$ python3 -q
>>> import numpy as np
>>> np.set_printoptions(precision=2, suppress=True, linewidth=120, legacy="1.25")
>>> m1 = np.loadtxt("mat.csv", delimiter=",")
>>> print(m1)
[[0.03 0.05 0.08 0.03 0.08 0.05 0.08 0.07]
 [0.05 0.08 0.12 0.05 0.13 0.08 0.13 0.1 ]
 [0.08 0.12 0.18 0.08 0.2  0.12 0.2  0.16]
 [0.03 0.05 0.08 0.03 0.08 0.05 0.08 0.07]
 [0.08 0.13 0.2  0.08 0.23 0.13 0.23 0.18]
 [0.05 0.08 0.12 0.05 0.13 0.08 0.13 0.1 ]
 [0.08 0.13 0.2  0.08 0.23 0.13 0.23 0.18]
 [0.07 0.1  0.16 0.07 0.18 0.1  0.18 0.14]]
>>> print(np.allclose(m1, m1.T))
True
>>> print(m1 @ m1)
[[0.03 0.05 0.08 0.03 0.08 0.05 0.08 0.07]
 [0.05 0.08 0.12 0.05 0.13 0.08 0.13 0.1 ]
 [0.08 0.12 0.18 0.08 0.2  0.12 0.2  0.16]
 [0.03 0.05 0.08 0.03 0.08 0.05 0.08 0.07]
 [0.08 0.13 0.2  0.08 0.23 0.13 0.23 0.18]
 [0.05 0.08 0.12 0.05 0.13 0.08 0.13 0.1 ]
 [0.08 0.13 0.2  0.08 0.23 0.13 0.23 0.18]
 [0.07 0.1  0.16 0.07 0.18 0.1  0.18 0.14]]
>>> print(np.allclose(m1[:-1].T @ np.linalg.lstsq(m1[:-1].T, m1[-1])[0], m1[-1]))
True
>>> print(round(float(np.trace(np.linalg.pinv(m1) @ m1)), 2))
1.0
>>> print(np.unique(m1.round(6), axis=0).shape)
(5, 8)
>>> print(np.abs(np.diag(np.linalg.qr(m1)[1])) > 1e-9)
[ True False False False False False False False]
>>> print(m1 @ np.linalg.pinv(m1) @ m1)
[[0.03 0.05 0.08 0.03 0.08 0.05 0.08 0.07]
 [0.05 0.08 0.12 0.05 0.13 0.08 0.13 0.1 ]
 [0.08 0.12 0.18 0.08 0.2  0.12 0.2  0.16]
 [0.03 0.05 0.08 0.03 0.08 0.05 0.08 0.07]
 [0.08 0.13 0.2  0.08 0.23 0.13 0.23 0.18]
 [0.05 0.08 0.12 0.05 0.13 0.08 0.13 0.1 ]
 [0.08 0.13 0.2  0.08 0.23 0.13 0.23 0.18]
 [0.07 0.1  0.16 0.07 0.18 0.1  0.18 0.14]]
>>> def softmax(z):
...     e = np.exp(z - z.max(axis=-1, keepdims=True))
...     return e / e.sum(axis=-1, keepdims=True)
... 
>>> print(softmax(10 * m1[3]))
[0.09 0.11 0.14 0.09 0.16 0.11 0.16 0.13]
>>> print(softmax(m1[3] + 5))
[0.12 0.12 0.13 0.12 0.13 0.12 0.13 0.13]
>>> scores = m1 @ m1.T / np.sqrt(8)
>>> print(softmax(scores).round(6).argmax(axis=1))
[4 4 4 4 4 4 4 4]
>>> print(softmax(scores))
[[0.12 0.12 0.13 0.12 0.13 0.12 0.13 0.13]
 [0.12 0.12 0.13 0.12 0.13 0.12 0.13 0.13]
 [0.12 0.12 0.13 0.12 0.13 0.12 0.13 0.13]
 [0.12 0.12 0.13 0.12 0.13 0.12 0.13 0.13]
 [0.12 0.12 0.13 0.12 0.13 0.12 0.13 0.13]
 [0.12 0.12 0.13 0.12 0.13 0.12 0.13 0.13]
 [0.12 0.12 0.13 0.12 0.13 0.12 0.13 0.13]
 [0.12 0.12 0.13 0.12 0.13 0.12 0.13 0.13]]
>>> print(softmax(scores + np.triu(np.full(scores.shape, -np.inf), 1)))
[[1.   0.   0.   0.   0.   0.   0.   0.  ]
 [0.5  0.5  0.   0.   0.   0.   0.   0.  ]
 [0.33 0.33 0.34 0.   0.   0.   0.   0.  ]
 [0.25 0.25 0.25 0.25 0.   0.   0.   0.  ]
 [0.2  0.2  0.2  0.2  0.21 0.   0.   0.  ]
 [0.16 0.17 0.17 0.16 0.17 0.17 0.   0.  ]
 [0.14 0.14 0.15 0.14 0.15 0.14 0.15 0.  ]
 [0.12 0.12 0.13 0.12 0.13 0.12 0.13 0.13]]
